$ python -q
>>> import numpy as np
>>> np.set_printoptions(suppress=True, linewidth=200)
>>> rd = lambda a: np.round(a, 1) + 0
>>> K = np.load("m.npy")
>>> K
array([[ 1,  2,  0],
       [ 1, -1,  2],
       [ 0, -1, -2],
       [-1,  0, -1],
       [ 1,  1,  1],
       [-1,  1,  1],
       [ 0, -1, -2],
       [ 2,  1,  0],
       [ 0, -2,  0]])
>>> out = np.array([[-1, -1], [1, -1], [1, -1]])
>>> np.linalg.matrix_rank(K @ out)
np.int64(2)
>>> out = np.c_[K[:, :1] @ np.array([[1]]), np.array([0, 2, 2, 3, 1, 1, 3, 1, 1])]
>>> print(out)
[[ 1  0]
 [ 1  2]
 [ 0  2]
 [-1  3]
 [ 1  1]
 [-1  1]
 [ 0  3]
 [ 2  1]
 [ 0  1]]
>>> rd(np.linalg.norm(np.linalg.qr(K)[0].T @ out, axis=0) ** 2 / ((out ** 2).sum(axis=0) + 1e-12))
array([1. , 0.2])
>>> np.linalg.matrix_rank(out)
np.int64(2)
>>> rd(np.linalg.lstsq(K, out[:, 0])[0])
array([1., 0., 0.])
>>> W1 = np.array([[3, 4, 4], [8, 8, 4], [0, 3, 1]])
>>> b = np.array([1, -1, 0])
>>> H = np.maximum(K @ W1 + b, 0)
>>> print(rd((H > 0).mean(axis=0)))
[0.4 0.6 0.6]
>>> W2 = np.array([[-3, -1], [2, -2], [-1, 3]])
>>> H @ W2
array([[-34, -22],
       [  0,   4],
       [  0,   0],
       [  0,   0],
       [-17, -13],
       [ -7, -15],
       [  0,   0],
       [-27,  -9],
       [  0,   0]])
>>> f, g = K[6], K[8]
>>> f @ f
np.int64(5)
>>> f @ g
np.int64(2)
>>> p = (f @ g) / (f @ f) * f
>>> np.linalg.matrix_rank(np.outer(f, g))
np.int64(1)
>>> np.outer(f, g)
array([[0, 0, 0],
       [0, 2, 0],
       [0, 4, 0]])
>>> print(rd(np.linalg.norm(f + g) ** 2 + np.linalg.norm(f - g) ** 2))
18.0
>>> proj = K @ np.linalg.solve(K.T @ K, K.T)
>>> rd(np.linalg.eigvalsh(proj))
array([0., 0., 0., 0., 0., 0., 1., 1., 1.])
>>> print(rd(np.diag(proj)))
[0.4 0.5 0.3 0.2 0.2 0.3 0.3 0.5 0.3]
>>> np.linalg.matrix_rank(np.eye(9) - proj)
np.int64(6)
>>> np.allclose(proj @ proj, proj)
True
>>> rd(np.trace(proj))
np.float64(3.0)
>>> W0 = np.load("dump.npy")
>>> W0
array([[-2,  0,  1,  0,  3],
       [ 0,  2,  1, -2,  0],
       [ 0,  0, -3,  0,  0],
       [ 0,  0,  0, -2, -3],
       [ 0,  0,  0,  0, -1]])
>>> ev, V = np.linalg.eig(W0)
>>> rd(np.sort(np.linalg.eigvals(W0.T)))
array([-3., -2., -2., -1.,  2.])
>>> ev
array([-2.,  2., -3., -2., -1.])
>>> rd(np.sort(np.linalg.eigvals(W0 @ W0)))
array([1., 4., 4., 4., 9.])
>>> rd(np.sort(np.linalg.eigvals(np.linalg.inv(W0))))
array([-1. , -0.5, -0.5, -0.3,  0.5])
>>> out = np.array([[2, 0], [2, 2], [0, 2], [2, 4], [2, 4]])
>>> np.einsum("ik,kj->ij", W0, out)
array([[  2,  14],
       [  0,  -2],
       [  0,  -6],
       [-10, -20],
       [ -2,  -4]])
>>> out.T @ W0.T
array([[  2,   0,   0, -10,  -2],
       [ 14,  -2,  -6, -20,  -4]])
>>> print(np.vstack([W0, out.T]).shape)
(7, 5)
>>> np.einsum("ij,ij->i", W0, W0)
array([14,  9,  9, 13,  1])
>>> np.linalg.matrix_rank(np.vstack([W0, out.T]))
np.int64(5)
>>> proj = np.triu(np.array([[-1, -2, -1, 0, 1],
...     [-1, -3, 3, 1, 3],
...     [3, -1, 1, 2, 1],
...     [-1, 2, 2, -3, -2],
...     [0, 0, -2, -2, 1]]), 1) + np.eye(5)
>>> out = proj @ W0 @ np.linalg.inv(proj)
>>> np.linalg.matrix_rank(out)
np.int64(5)
>>> np.poly(out)
array([  1.,   6.,   7., -18., -44., -24.])
>>> print(proj @ W0 - W0 @ proj)
[[  0.  -8.  -1.   2.   0.]
 [  0.   0. -15.  -6. -17.]
 [  0.   0.   0.   2.  -4.]
 [  0.   0.   0.   0.  -2.]
 [  0.   0.   0.   0.   0.]]
>>> A = np.loadtxt("out8.csv", delimiter=",")
>>> print(A)
[[ 28.   8.   8.  -5.  13.  -8.  17.  17.   8.   0.]
 [  8.  21.  13.  11.   0. -12.  13.  11.  21.   6.]
 [  8.  13.  25.  12.   7. -16.   0.  14.   9.  -6.]
 [ -5.  11.  12.  27.  12.  -1.  -5.   2.   8.   8.]
 [ 13.   0.   7.  12.  28.   1.  -6.   2.  -4.  12.]
 [ -8. -12. -16.  -1.   1.  29.   2.  -6. -24.   6.]
 [ 17.  13.   0.  -5.  -6.   2.  30.  16.  11.  -2.]
 [ 17.  11.  14.   2.   2.  -6.  16.  24.   6.  -9.]
 [  8.  21.   9.   8.  -4. -24.  11.   6.  36.   2.]
 [  0.   6.  -6.   8.  12.   6.  -2.  -9.   2.  27.]]
>>> def softmax(z):
...     e = np.exp(z - z.max(axis=-1, keepdims=True))
...     return e / e.sum(axis=-1, keepdims=True)
... 
>>> rd(softmax(A).sum(axis=1))
array([1., 1., 1., 1., 1., 1., 1., 1., 1., 1.])
>>> rd(softmax(A[1] + 5))
array([0. , 0.5, 0. , 0. , 0. , 0. , 0. , 0. , 0.5, 0. ])
>>> rd(softmax(A[1]))
array([0. , 0.5, 0. , 0. , 0. , 0. , 0. , 0. , 0.5, 0. ])
>>> S = A @ A.T / np.sqrt(10)
>>> rd(softmax(S + np.triu(np.full(S.shape, -np.inf), 1)))
array([[1., 0., 0., 0., 0., 0., 0., 0., 0., 0.],
       [0., 1., 0., 0., 0., 0., 0., 0., 0., 0.],
       [0., 0., 1., 0., 0., 0., 0., 0., 0., 0.],
       [0., 0., 0., 1., 0., 0., 0., 0., 0., 0.],
       [0., 0., 0., 0., 1., 0., 0., 0., 0., 0.],
       [0., 0., 0., 0., 0., 1., 0., 0., 0., 0.],
       [0., 0., 0., 0., 0., 0., 1., 0., 0., 0.],
       [0., 0., 0., 0., 0., 0., 0., 1., 0., 0.],
       [0., 0., 0., 0., 0., 0., 0., 0., 1., 0.],
       [0., 0., 0., 0., 0., 0., 0., 0., 0., 1.]])
>>> softmax(S).round(6).argmax(axis=1)
array([0, 8, 2, 3, 4, 5, 6, 7, 8, 9])
>>> softmax(S)[1] @ A
array([  8.,  21.,   9.,   8.,  -4., -24.,  11.,   6.,  36.,   2.])
>>> print(rd(softmax(S)))
[[1. 0. 0. 0. 0. 0. 0. 0. 0. 0.]
 [0. 0. 0. 0. 0. 0. 0. 0. 1. 0.]
 [0. 0. 1. 0. 0. 0. 0. 0. 0. 0.]
 [0. 0. 0. 1. 0. 0. 0. 0. 0. 0.]
 [0. 0. 0. 0. 1. 0. 0. 0. 0. 0.]
 [0. 0. 0. 0. 0. 1. 0. 0. 0. 0.]
 [0. 0. 0. 0. 0. 0. 1. 0. 0. 0.]
 [0. 0. 0. 0. 0. 0. 0. 1. 0. 0.]
 [0. 0. 0. 0. 0. 0. 0. 0. 1. 0.]
 [0. 0. 0. 0. 0. 0. 0. 0. 0. 1.]]
>>> out = A / np.linalg.norm(A, axis=1, keepdims=True)
>>> G = out @ out.T
>>> np.argwhere(np.triu(np.abs(G) > 0.95, 1))
array([], shape=(0, 2), dtype=int64)
>>> rd(np.linalg.norm(out, axis=1))
array([1., 1., 1., 1., 1., 1., 1., 1., 1., 1.])
>>> (np.abs(G) > 0.9).astype(int)
array([[1, 0, 0, 0, 0, 0, 0, 0, 0, 0],
       [0, 1, 0, 0, 0, 0, 0, 0, 1, 0],
       [0, 0, 1, 0, 0, 0, 0, 0, 0, 0],
       [0, 0, 0, 1, 0, 0, 0, 0, 0, 0],
       [0, 0, 0, 0, 1, 0, 0, 0, 0, 0],
       [0, 0, 0, 0, 0, 1, 0, 0, 0, 0],
       [0, 0, 0, 0, 0, 0, 1, 0, 0, 0],
       [0, 0, 0, 0, 0, 0, 0, 1, 0, 0],
       [0, 1, 0, 0, 0, 0, 0, 0, 1, 0],
       [0, 0, 0, 0, 0, 0, 0, 0, 0, 1]])
>>> rd(G[4])
array([ 0.4,  0.2,  0.4,  0.6,  1. ,  0. , -0.1,  0.1,  0. ,  0.6])
>>> M = np.loadtxt("a.csv", delimiter=",")
>>> M
array([[1., 0., 0., 0., 0., 0., 0., 0., 0.],
       [0., 1., 0., 0., 0., 0., 0., 0., 0.],
       [0., 0., 2., 0., 0., 0., 0., 0., 0.],
       [0., 0., 0., 2., 0., 0., 0., 0., 0.],
       [0., 0., 0., 0., 1., 0., 0., 0., 0.],
       [0., 0., 0., 0., 0., 0., 0., 0., 0.],
       [0., 0., 0., 0., 0., 0., 0., 0., 0.],
       [0., 0., 0., 0., 0., 0., 0., 0., 0.],
       [0., 0., 0., 0., 0., 0., 0., 0., 2.]])
>>> Uu, sig, VT = np.linalg.svd(M)
>>> sig
array([2., 2., 2., 1., 1., 1., 0., 0., 0.])
>>> out = Uu[:, :6] @ np.diag(sig[:6]) @ VT[:6]
>>> np.linalg.matrix_rank(out)
np.int64(6)
>>> print(rd(np.linalg.norm(M - out) / np.linalg.norm(M)))
0.0
>>> np.linalg.matrix_rank(M, rtol=0.05)
np.int64(6)
>>> rd(np.linalg.norm(M - out, 2)), sig[6]
(np.float64(0.0), np.float64(0.0))
>>> out
array([[1., 0., 0., 0., 0., 0., 0., 0., 0.],
       [0., 1., 0., 0., 0., 0., 0., 0., 0.],
       [0., 0., 2., 0., 0., 0., 0., 0., 0.],
       [0., 0., 0., 2., 0., 0., 0., 0., 0.],
       [0., 0., 0., 0., 1., 0., 0., 0., 0.],
       [0., 0., 0., 0., 0., 0., 0., 0., 0.],
       [0., 0., 0., 0., 0., 0., 0., 0., 0.],
       [0., 0., 0., 0., 0., 0., 0., 0., 0.],
       [0., 0., 0., 0., 0., 0., 0., 0., 2.]])
